% ipython --no-banner

In [1]: import numpy as np

In [2]: import numpy.linalg as la

In [3]: np.set_printoptions(precision=2, suppress=True, linewidth=140)

In [4]: M = np.loadtxt("dump.csv", delimiter=",")

In [5]: print(M)
[[-0.52  0.36  0.29 -0.19  0.36  0.02]
 [-0.48 -0.51  0.19  0.05 -0.22 -0.32]
 [ 0.   -0.15 -0.59 -0.14 -0.16  0.22]
 [-0.33 -0.33 -0.14 -0.16 -0.34  0.24]
 [ 0.11  0.44 -0.3  -0.24 -0.15 -0.33]
 [ 0.11 -0.27 -0.16  0.13  0.37 -0.65]
 [ 0.11  0.2   0.49  0.13 -0.51 -0.03]
 [ 0.07 -0.27  0.27 -0.43  0.34  0.08]
 [-0.3   0.18 -0.13 -0.58 -0.05 -0.12]
 [-0.18  0.02 -0.12  0.32  0.38  0.44]
 [ 0.48 -0.27  0.23 -0.44  0.06  0.19]]

In [6]: print(np.round(M.T @ M, 2) + 0)
[[1. 0. 0. 0. 0. 0.]
 [0. 1. 0. 0. 0. 0.]
 [0. 0. 1. 0. 0. 0.]
 [0. 0. 0. 1. 0. 0.]
 [0. 0. 0. 0. 1. 0.]
 [0. 0. 0. 0. 0. 1.]]

In [7]: print(la.pinv(M))
[[-0.52 -0.48  0.   -0.33  0.11  0.11  0.11  0.07 -0.3  -0.18  0.48]
 [ 0.36 -0.51 -0.15 -0.33  0.44 -0.27  0.2  -0.27  0.18  0.02 -0.27]
 [ 0.29  0.19 -0.59 -0.14 -0.3  -0.16  0.49  0.27 -0.13 -0.12  0.23]
 [-0.19  0.05 -0.14 -0.16 -0.24  0.13  0.13 -0.43 -0.58  0.32 -0.44]
 [ 0.36 -0.22 -0.16 -0.34 -0.15  0.37 -0.51  0.34 -0.05  0.38  0.06]
 [ 0.02 -0.32  0.22  0.24 -0.33 -0.65 -0.03  0.08 -0.12  0.44  0.19]]

In [8]: print(la.svd(M, compute_uv=False))
[1. 1. 1. 1. 1. 1.]

In [9]: vec = np.array([2, 3, 2, 1, 3, 0])

In [10]: target = M @ vec

In [11]: print(np.round(la.solve(M.T @ M, M.T @ target), 2) + 0)
[2. 3. 2. 1. 3. 0.]

In [12]: print(np.round(la.lstsq(M, target)[0], 2) + 0)
[2. 3. 2. 1. 3. 0.]

In [13]: print(target)
[ 1.51 -2.72 -2.24 -3.12  0.24  0.31  0.43  0.47 -1.05  0.91  0.33]

In [14]: rng = np.random.default_rng(4102)

In [15]: target = target + 0.1 * rng.normal(size=11)

In [16]: print(target)
[ 1.52 -2.76 -2.33 -3.15  0.12  0.34  0.26  0.46 -1.08  0.91  0.31]

In [17]: beta, *_ = la.lstsq(M, target)

In [18]: print(beta.round())
[2. 3. 2. 1. 3. 0.]

In [19]: print([round(float(la.norm(la.solve(M.T @ M + lam * np.eye(6), M.T @ target))), 2) for lam in (0, 1, 10, 100)])
[5.26, 2.63, 0.48, 0.05]

In [20]: z = rng.permutation(6)

In [21]: A2 = M[:, z] * rng.choice([-1, 1], 6)

In [22]: print(A2)
[[-0.02  0.29  0.36  0.36  0.52  0.19]
 [ 0.32  0.19 -0.22 -0.51  0.48 -0.05]
 [-0.22 -0.59 -0.16 -0.15 -0.    0.14]
 [-0.24 -0.14 -0.34 -0.33  0.33  0.16]
 [ 0.33 -0.3  -0.15  0.44 -0.11  0.24]
 [ 0.65 -0.16  0.37 -0.27 -0.11 -0.13]
 [ 0.03  0.49 -0.51  0.2  -0.11 -0.13]
 [-0.08  0.27  0.34 -0.27 -0.07  0.43]
 [ 0.12 -0.13 -0.05  0.18  0.3   0.58]
 [-0.44 -0.12  0.38  0.02  0.18 -0.32]
 [-0.19  0.23  0.06 -0.27 -0.48  0.44]]

In [23]: Uu, _, Vt = la.svd(M.T @ A2)

In [24]: print(np.round(la.lstsq(M, A2)[0], 2) + 0)
[[ 0.  0.  0.  0. -1.  0.]
 [ 0.  0.  0.  1.  0.  0.]
 [ 0.  1.  0.  0.  0.  0.]
 [ 0.  0.  0.  0.  0. -1.]
 [ 0.  0.  1.  0.  0.  0.]
 [-1.  0.  0.  0.  0.  0.]]

In [25]: W0 = np.load("mat.npy")

In [26]: print(W0)
[[-1 -1 -1 -1  1 -1  0  1  1 -1]
 [-1 -1 -1 -1 -1  1 -1  0  1  1]
 [ 1 -1 -1 -1 -1 -1  1 -1  0  1]
 [ 1  1 -1 -1 -1 -1 -1  1 -1  0]
 [ 0  1  1 -1 -1 -1 -1 -1  1 -1]
 [-1  0  1  1 -1 -1 -1 -1 -1  1]
 [ 1 -1  0  1  1 -1 -1 -1 -1 -1]
 [-1  1 -1  0  1  1 -1 -1 -1 -1]
 [-1 -1  1 -1  0  1  1 -1 -1 -1]
 [-1 -1 -1  1 -1  0  1  1 -1 -1]]

In [27]: u, v = W0[9], W0[6]

In [28]: print(u @ u)
9

In [29]: pr = (u @ v) / (u @ u) * u

In [30]: print(pr)
[-0. -0. -0.  0. -0.  0.  0.  0. -0. -0.]

In [31]: print(v - pr)
[ 1. -1.  0.  1.  1. -1. -1. -1. -1. -1.]

In [32]: print(np.outer(u, v))
[[-1  1  0 -1 -1  1  1  1  1  1]
 [-1  1  0 -1 -1  1  1  1  1  1]
 [-1  1  0 -1 -1  1  1  1  1  1]
 [ 1 -1  0  1  1 -1 -1 -1 -1 -1]
 [-1  1  0 -1 -1  1  1  1  1  1]
 [ 0  0  0  0  0  0  0  0  0  0]
 [ 1 -1  0  1  1 -1 -1 -1 -1 -1]
 [ 1 -1  0  1  1 -1 -1 -1 -1 -1]
 [-1  1  0 -1 -1  1  1  1  1  1]
 [-1  1  0 -1 -1  1  1  1  1  1]]

In [33]: z = rng.permutation(10)

In [34]: print(z)
[9 8 4 3 0 6 7 1 2 5]

In [35]: A2 = W0[z][:, z]

In [36]: print(np.round(la.det(A2), 2), np.round(la.det(W0[z]), 2))
-18909.0 -18909.0

In [37]: print(np.trace(A2))
-10

In [38]: print((W0 @ W0)[0])
[ 0  4  5  0  4  4  0 -4  0 -4]

In [39]: print(np.sort(np.abs(np.fft.fft(W0[0]))), np.sort(la.svd(W0, compute_uv=False)))
[1.33 1.33 2.5  2.5  3.   3.   3.43 3.43 4.03 4.03] [1.33 1.33 2.5  2.5  3.   3.   3.43 3.43 4.03 4.03]

In [40]: print(W0 @ np.ones(10))
[-3. -3. -3. -3. -3. -3. -3. -3. -3. -3.]

In [41]: Uu, s, Vt = la.svd(W0, full_matrices=False)

In [42]: print(np.round(Uu.T @ Uu, 2) + 0)
[[1. 0. 0. 0. 0. 0. 0. 0. 0. 0.]
 [0. 1. 0. 0. 0. 0. 0. 0. 0. 0.]
 [0. 0. 1. 0. 0. 0. 0. 0. 0. 0.]
 [0. 0. 0. 1. 0. 0. 0. 0. 0. 0.]
 [0. 0. 0. 0. 1. 0. 0. 0. 0. 0.]
 [0. 0. 0. 0. 0. 1. 0. 0. 0. 0.]
 [0. 0. 0. 0. 0. 0. 1. 0. 0. 0.]
 [0. 0. 0. 0. 0. 0. 0. 1. 0. 0.]
 [0. 0. 0. 0. 0. 0. 0. 0. 1. 0.]
 [0. 0. 0. 0. 0. 0. 0. 0. 0. 1.]]

In [43]: print(np.cumsum(s ** 2) / np.sum(s ** 2))
[0.18 0.36 0.49 0.62 0.72 0.82 0.89 0.96 0.98 1.  ]

In [44]: print(s)
[4.03 4.03 3.43 3.43 3.   3.   2.5  2.5  1.33 1.33]

In [45]: print(np.round(Uu.T @ W0 @ Vt.T, 2) + 0)
[[4.03 0.   0.   0.   0.   0.   0.   0.   0.   0.  ]
 [0.   4.03 0.   0.   0.   0.   0.   0.   0.   0.  ]
 [0.   0.   3.43 0.   0.   0.   0.   0.   0.   0.  ]
 [0.   0.   0.   3.43 0.   0.   0.   0.   0.   0.  ]
 [0.   0.   0.   0.   3.   0.   0.   0.   0.   0.  ]
 [0.   0.   0.   0.   0.   3.   0.   0.   0.   0.  ]
 [0.   0.   0.   0.   0.   0.   2.5  0.   0.   0.  ]
 [0.   0.   0.   0.   0.   0.   0.   2.5  0.   0.  ]
 [0.   0.   0.   0.   0.   0.   0.   0.   1.33 0.  ]
 [0.   0.   0.   0.   0.   0.   0.   0.   0.   1.33]]

In [46]: print(np.round(Vt @ Vt.T, 2) + 0)
[[1. 0. 0. 0. 0. 0. 0. 0. 0. 0.]
 [0. 1. 0. 0. 0. 0. 0. 0. 0. 0.]
 [0. 0. 1. 0. 0. 0. 0. 0. 0. 0.]
 [0. 0. 0. 1. 0. 0. 0. 0. 0. 0.]
 [0. 0. 0. 0. 1. 0. 0. 0. 0. 0.]
 [0. 0. 0. 0. 0. 1. 0. 0. 0. 0.]
 [0. 0. 0. 0. 0. 0. 1. 0. 0. 0.]
 [0. 0. 0. 0. 0. 0. 0. 1. 0. 0.]
 [0. 0. 0. 0. 0. 0. 0. 0. 1. 0.]
 [0. 0. 0. 0. 0. 0. 0. 0. 0. 1.]]

In [47]: print((s > 1e-8).sum())
10

In [48]: A = np.load("data.npy")

In [49]: print(A)
[[ 4  5  6  7  8  9 10 11 12 13]
 [14 15 16 17 18 19 20 21 22 23]
 [24 25 26 27 28 29 30 31 32 33]
 [34 35 36 37 38 39 40 41 42 43]
 [44 45 46 47 48 49 50 51 52 53]
 [54 55 56 57 58 59 60 61 62 63]
 [64 65 66 67 68 69 70 71 72 73]
 [74 75 76 77 78 79 80 81 82 83]]

In [50]: t = np.radians(135)

In [51]: r_ = np.eye(10)

In [52]: r_[6, 6] = r_[3, 3] = np.cos(t)

In [53]: r_[6, 3], r_[3, 6] = -np.sin(t), np.sin(t)

In [54]: print(r_)
[[ 1.    0.    0.    0.    0.    0.    0.    0.    0.    0.  ]
 [ 0.    1.    0.    0.    0.    0.    0.    0.    0.    0.  ]
 [ 0.    0.    1.    0.    0.    0.    0.    0.    0.    0.  ]
 [ 0.    0.    0.   -0.71  0.    0.    0.71  0.    0.    0.  ]
 [ 0.    0.    0.    0.    1.    0.    0.    0.    0.    0.  ]
 [ 0.    0.    0.    0.    0.    1.    0.    0.    0.    0.  ]
 [ 0.    0.    0.   -0.71  0.    0.   -0.71  0.    0.    0.  ]
 [ 0.    0.    0.    0.    0.    0.    0.    1.    0.    0.  ]
 [ 0.    0.    0.    0.    0.    0.    0.    0.    1.    0.  ]
 [ 0.    0.    0.    0.    0.    0.    0.    0.    0.    1.  ]]

In [55]: A2 = A @ r_.T

In [56]: print(np.allclose(la.norm(A, axis=1), la.norm(A2, axis=1)))
True

In [57]: print(np.round(la.svd(A, compute_uv=False), 2) + 0, np.round(la.svd(A2, compute_uv=False), 2) + 0)
[440.34  11.96   0.     0.     0.     0.     0.     0.  ] [440.34  11.96   0.     0.     0.     0.     0.     0.  ]
